In [1]: import numpy as np

In [2]: np.set_printoptions(precision=2, suppress=True, linewidth=160, legacy="1.25")

In [3]: W0 = np.load("dump.npy")

In [4]: W0
Out[4]: 
array([[-1, -1, -1, -1, -1, -1],
       [-1, -2, -2, -2, -2, -2],
       [-1, -2, -3, -3, -3, -3],
       [-1, -2, -3, -4, -4, -4],
       [-1, -2, -3, -4, -5, -5],
       [-1, -2, -3, -4, -5, -6]])

In [5]: O, evecs = np.linalg.qr(W0[:, :1])[0], np.linalg.qr(W0[:, 1:])[0]

In [6]: sig = np.linalg.svd(O.T @ evecs, compute_uv=False)

In [7]: np.round(np.linalg.norm(O @ O.T - evecs @ evecs.T, 2), 2)
Out[7]: 1.0

In [8]: np.degrees(np.arccos(sig.clip(0, 1)))
Out[8]: array([10.52])

In [9]: (sig > 0.9).sum()
Out[9]: 1

In [10]: sig
Out[10]: array([0.98])

In [11]: np.all(np.linalg.eigvalsh(W0) > 0)
Out[11]: False

In [12]: round(float(np.linalg.eigvalsh(W0).min()), 2)
Out[12]: -17.21

In [13]: W = np.array([[2, 2, 1, -1, -1],
    ...:     [2, 0, 1, 2, 2],
    ...:     [-1, 0, 2, -1, 2],
    ...:     [0, 0, 0, 1, 2],
    ...:     [-1, -1, 2, 0, -2],
    ...:     [-1, 0, -1, -1, 0]])

In [14]: b = np.array([0, -3, 3, -4, 2])

In [15]: act = np.maximum(W0 @ W + b, 0)

In [16]: np.linalg.matrix_rank(act)
Out[16]: 1

In [17]: (act > 0).astype(int)
Out[17]: 
array([[0, 0, 0, 0, 0],
       [0, 0, 0, 0, 0],
       [1, 0, 0, 0, 0],
       [1, 0, 0, 0, 0],
       [1, 0, 0, 0, 0],
       [1, 0, 0, 0, 0]])

In [18]: W2 = np.array([[1, 1, 0], [2, 3, 1], [1, 0, 4], [2, 5, 5], [1, 0, 1]])

In [19]: W @ W2
Out[19]: 
array([[ 4,  3,  0],
       [ 9, 12, 16],
       [ 1, -6,  5],
       [ 4,  5,  7],
       [-3, -4,  5],
       [-4, -6, -9]])

In [20]: act @ W2
Out[20]: 
array([[0, 0, 0],
       [0, 0, 0],
       [3, 3, 0],
       [5, 5, 0],
       [7, 7, 0],
       [8, 8, 0]])

In [21]: vals, evecs = np.linalg.eigh(W0)

In [22]: x = np.array([3, -2, 0, 3, -3, 3])

In [23]: np.linalg.eigvalsh(W0[1:, 1:])
Out[23]: array([-16.92,  -1.79,  -0.65,  -0.37,  -0.27])

In [24]: np.abs(W0).sum(axis=1).max(), round(np.abs(vals).max(), 2)
Out[24]: (21, 17.21)

In [25]: x @ W0 @ x
Out[25]: -44

In [26]: evecs * np.abs(vals) @ evecs.T
Out[26]: 
array([[1., 1., 1., 1., 1., 1.],
       [1., 2., 2., 2., 2., 2.],
       [1., 2., 3., 3., 3., 3.],
       [1., 2., 3., 4., 4., 4.],
       [1., 2., 3., 4., 5., 5.],
       [1., 2., 3., 4., 5., 6.]])

In [27]: r0 = np.array([2, 0, 1, 1, 2, 0])

In [28]: out = W0 + np.outer(r0, np.eye(6)[2])

In [29]: out
Out[29]: 
array([[-1., -1.,  1., -1., -1., -1.],
       [-1., -2., -2., -2., -2., -2.],
       [-1., -2., -2., -3., -3., -3.],
       [-1., -2., -2., -4., -4., -4.],
       [-1., -2., -1., -4., -5., -5.],
       [-1., -2., -3., -4., -5., -6.]])

In [30]: np.linalg.matrix_rank(out - W0)
Out[30]: 1

In [31]: arr = np.load("data.npy")

In [32]: arr
Out[32]: 
array([[ 0.81,  0.25,  0.3 ,  0.01],
       [ 0.25,  0.13,  0.06, -0.22],
       [ 0.3 ,  0.06,  0.13,  0.14],
       [ 0.01, -0.22,  0.14,  0.93]])

In [33]: Uu, sig, vt = np.linalg.svd(arr, full_matrices=False)

In [34]: np.round(vt @ vt.T, 2) + 0
Out[34]: 
array([[1., 0., 0., 0.],
       [0., 1., 0., 0.],
       [0., 0., 1., 0.],
       [0., 0., 0., 1.]])

In [35]: (sig > 1e-8).sum()
Out[35]: 2

In [36]: np.allclose(Uu * sig @ vt, arr)
Out[36]: True

In [37]: arr.sum(axis=0)
Out[37]: array([1.38, 0.22, 0.63, 0.87])

In [38]: np.round(np.linalg.svd(arr, compute_uv=False), 2) + 0
Out[38]: array([1., 1., 0., 0.])

In [39]: np.round(np.linalg.norm(arr), 2)
Out[39]: 1.41

In [40]: arr.sum(axis=1)
Out[40]: array([1.38, 0.22, 0.63, 0.87])

In [41]: arr - arr[0]
Out[41]: 
array([[ 0.  ,  0.  ,  0.  ,  0.  ],
       [-0.57, -0.12, -0.24, -0.23],
       [-0.51, -0.19, -0.17,  0.13],
       [-0.8 , -0.46, -0.16,  0.91]])

In [42]: np.diff(arr, axis=0)
Out[42]: 
array([[-0.57, -0.12, -0.24, -0.23],
       [ 0.05, -0.07,  0.07,  0.36],
       [-0.29, -0.27,  0.01,  0.78]])

In [43]: np.linalg.matrix_rank(arr)
Out[43]: 2

In [44]: x = np.array([1, 2, 3, 2])

In [45]: h = np.maximum(arr @ x, 0)

In [46]: h
Out[46]: array([2.24, 0.25, 1.1 , 1.87])

In [47]: np.flatnonzero(h > 1e-9)
Out[47]: array([0, 1, 2, 3])

In [48]: M = np.loadtxt("w.csv", delimiter=",")

In [49]: M
Out[49]: 
array([[ 3., -3.,  3., -3.],
       [ 2.,  2.,  2.,  2.],
       [ 3., -3.,  3., -3.],
       [ 2.,  2.,  2.,  2.]])

In [50]: np.abs(np.diag(np.linalg.qr(M)[1])) > 1e-9
Out[50]: array([ True,  True, False, False])

In [51]: round(np.trace(np.linalg.pinv(M) @ M), 2)
Out[51]: 2.0

In [52]: np.allclose(M[:-1].T @ np.linalg.lstsq(M[:-1].T, M[-1])[0], M[-1])
Out[52]: True

In [53]: M @ np.linalg.pinv(M) @ M
Out[53]: 
array([[ 3., -3.,  3., -3.],
       [ 2.,  2.,  2.,  2.],
       [ 3., -3.,  3., -3.],
       [ 2.,  2.,  2.,  2.]])

In [54]: out = np.array([[-2, -3], [-1, -2]])

In [55]: W2 = np.kron(out, M)

In [56]: round(float(np.linalg.norm(W2, 2)), 2), round(float(np.linalg.norm(out, 2) * np.linalg.norm(M, 2)), 2)
Out[56]: (35.94, 35.94)

In [57]: W2
Out[57]: 
array([[-6.,  6., -6.,  6., -9.,  9., -9.,  9.],
       [-4., -4., -4., -4., -6., -6., -6., -6.],
       [-6.,  6., -6.,  6., -9.,  9., -9.,  9.],
       [-4., -4., -4., -4., -6., -6., -6., -6.],
       [-3.,  3., -3.,  3., -6.,  6., -6.,  6.],
       [-2., -2., -2., -2., -4., -4., -4., -4.],
       [-3.,  3., -3.,  3., -6.,  6., -6.,  6.],
       [-2., -2., -2., -2., -4., -4., -4., -4.]])

In [58]: Uu, sig, vt = np.linalg.svd(M)

In [59]: np.argmax(sig[:-1] / (sig[1:] + 1e-6)) + 1
Out[59]: 2

In [60]: out = Uu[:, :2] @ np.diag(sig[:2]) @ vt[:2]

In [61]: round(float(np.linalg.norm(M - out, 2)), 2), np.round(sig[2], 2)
Out[61]: (0.0, 0.0)

In [62]: x = np.array([2, -2, 2, 3])

In [63]: M * x
Out[63]: 
array([[ 6.,  6.,  6., -9.],
       [ 4., -4.,  4.,  6.],
       [ 6.,  6.,  6., -9.],
       [ 4., -4.,  4.,  6.]])

In [64]: (M @ x).argmax()
Out[64]: 1

In [65]: (M * x).sum(axis=1)
Out[65]: array([ 9., 10.,  9., 10.])

In [66]: np.linalg.norm(M @ x) <= np.linalg.norm(M, 2) * np.linalg.norm(x) + 1e-9
Out[66]: True

In [67]: out = np.array([[0, 1], [3, 2]])

In [68]: W2 = np.array([[1, -3, -2], [-3, 1, -1], [0, -2, 0]])

In [69]: A = np.kron(out, W2)

In [70]: A
Out[70]: 
array([[ 0,  0,  0,  1, -3, -2],
       [ 0,  0,  0, -3,  1, -1],
       [ 0,  0,  0,  0, -2,  0],
       [ 3, -9, -6,  2, -6, -4],
       [-9,  3, -3, -6,  2, -2],
       [ 0, -6,  0,  0, -4,  0]])

In [71]: O, evecs = np.linalg.qr(A[:, :5])[0], np.linalg.qr(A[:, 5:])[0]

In [72]: sig = np.linalg.svd(O.T @ evecs, compute_uv=False)

In [73]: (sig > 0.9).sum()
Out[73]: 1

In [74]: round(np.linalg.norm(O @ O.T - evecs @ evecs.T, 2), 2)
Out[74]: 1.0

In [75]: sig
Out[75]: array([0.96])

In [76]: out = np.array([[1, 2, -1],
    ...:     [1, 0, 2],
    ...:     [-1, -1, 0],
    ...:     [1, 0, 1],
    ...:     [0, 2, 2],
    ...:     [2, -1, -1]])

In [77]: np.einsum("ik,kj->ij", A, out)
Out[77]: 
array([[ -3,  -4,  -3],
       [ -5,   3,   0],
       [  0,  -4,  -4],
       [ -6,   4, -27],
       [-13,  -9,  15],
       [ -6,  -8, -20]])

In [78]: out.T @ A.T
Out[78]: 
array([[ -3,  -5,   0,  -6, -13,  -6],
       [ -4,   3,  -4,   4,  -9,  -8],
       [ -3,   0,  -4, -27,  15, -20]])

In [79]: A @ out
Out[79]: 
array([[ -3,  -4,  -3],
       [ -5,   3,   0],
       [  0,  -4,  -4],
       [ -6,   4, -27],
       [-13,  -9,  15],
       [ -6,  -8, -20]])

In [80]: np.linalg.matrix_rank(A @ out)
Out[80]: 3

In [81]: np.einsum("ij->j", A)
Out[81]: array([ -6, -12,  -9,  -6, -12,  -9])

In [82]: np.vstack([A, out.T]).shape
Out[82]: (9, 6)

In [83]: x = np.array([3, 1, 0, 1, 2, 3])

In [84]: h = np.maximum(A @ x, 0)

In [85]: np.tanh(A @ x)
Out[85]: array([-1., -1., -1., -1., -1., -1.])

In [86]: np.maximum(A @ (3 * x), 0)
Out[86]: array([0, 0, 0, 0, 0, 0])

In [87]: round(np.abs(np.linalg.eigvals(A)).max(), 2)
Out[87]: 11.05

In [88]: A.inv()
---------------------------------------------------------------------------
AttributeError                            Traceback (most recent call last)
Cell In[88], line 1
----> 1 A.inv()

AttributeError: 'numpy.ndarray' object has no attribute 'inv'

In [89]: A @ A
Out[89]: 
array([[ 30,  -6,   3,  20,  -4,   2],
       [-18,  36,  15, -12,  24,  10],
       [ 18,  -6,   6,  12,  -4,   4],
       [ 60, -12,   6,  70, -14,   7],
       [-36,  72,  30, -42,  84,  35],
       [ 36, -12,  12,  42, -14,  14]])

In [90]: (A + A.T) / 2
Out[90]: 
array([[ 0. ,  0. ,  0. ,  2. , -6. , -1. ],
       [ 0. ,  0. ,  0. , -6. ,  2. , -3.5],
       [ 0. ,  0. ,  0. , -3. , -2.5,  0. ],
       [ 2. , -6. , -3. ,  2. , -6. , -2. ],
       [-6. ,  2. , -2.5, -6. ,  2. , -3. ],
       [-1. , -3.5,  0. , -2. , -3. ,  0. ]])

In [91]: np.allclose(A @ A.T, A.T @ A)
Out[91]: False

In [92]: (A - A.T) / 2
Out[92]: 
array([[ 0. ,  0. ,  0. , -1. ,  3. , -1. ],
       [ 0. ,  0. ,  0. ,  3. , -1. ,  2.5],
       [ 0. ,  0. ,  0. ,  3. ,  0.5,  0. ],
       [ 1. , -3. , -3. ,  0. ,  0. , -2. ],
       [-3. ,  1. , -0.5,  0. ,  0. ,  1. ],
       [ 1. , -2.5,  0. ,  2. , -1. ,  0. ]])

In [93]: F = np.load("x.npy")

In [94]: F
Out[94]: 
array([[ 3, -6, -3],
       [ 0,  2,  1]])

In [95]: # row 0 dominates

In [96]: out = np.array([[-1, 1, -3], [-9, -2, 2]])

In [97]: W2 = np.kron(out, F)

In [98]: np.linalg.matrix_rank(W2)
Out[98]: 4

In [99]: W2
Out[99]: 
array([[ -3,   6,   3,   3,  -6,  -3,  -9,  18,   9],
       [  0,  -2,  -1,   0,   2,   1,   0,  -6,  -3],
       [-27,  54,  27,  -6,  12,   6,   6, -12,  -6],
       [  0, -18,  -9,   0,  -4,  -2,   0,   4,   2]])

In [100]: r0 = np.array([1, 1, -1])

In [101]: np.polyval(r0, F[0])
Out[101]: array([11, 29,  5])

In [102]: np.convolve(F[0], r0)
Out[102]: array([  3,  -3, -12,   3,   3])

In [103]: np.correlate(F[0], F[1], "full")
Out[103]: array([  3,   0, -15,  -6,   0])

In [104]: np.array([np.convolve(row, r0, "same") for row in F])
Out[104]: 
array([[ -3, -12,   3],
       [  2,   3,  -1]])

In [105]: out = F / np.sqrt((F ** 2).mean(axis=1, keepdims=True))

In [106]: out[0]
Out[106]: array([ 0.71, -1.41, -0.71])

In [107]: np.linalg.matrix_rank(F - F.mean(axis=1, keepdims=True))
Out[107]: 2

In [108]: np.linalg.matrix_rank(out) == np.linalg.matrix_rank(F)
Out[108]: True
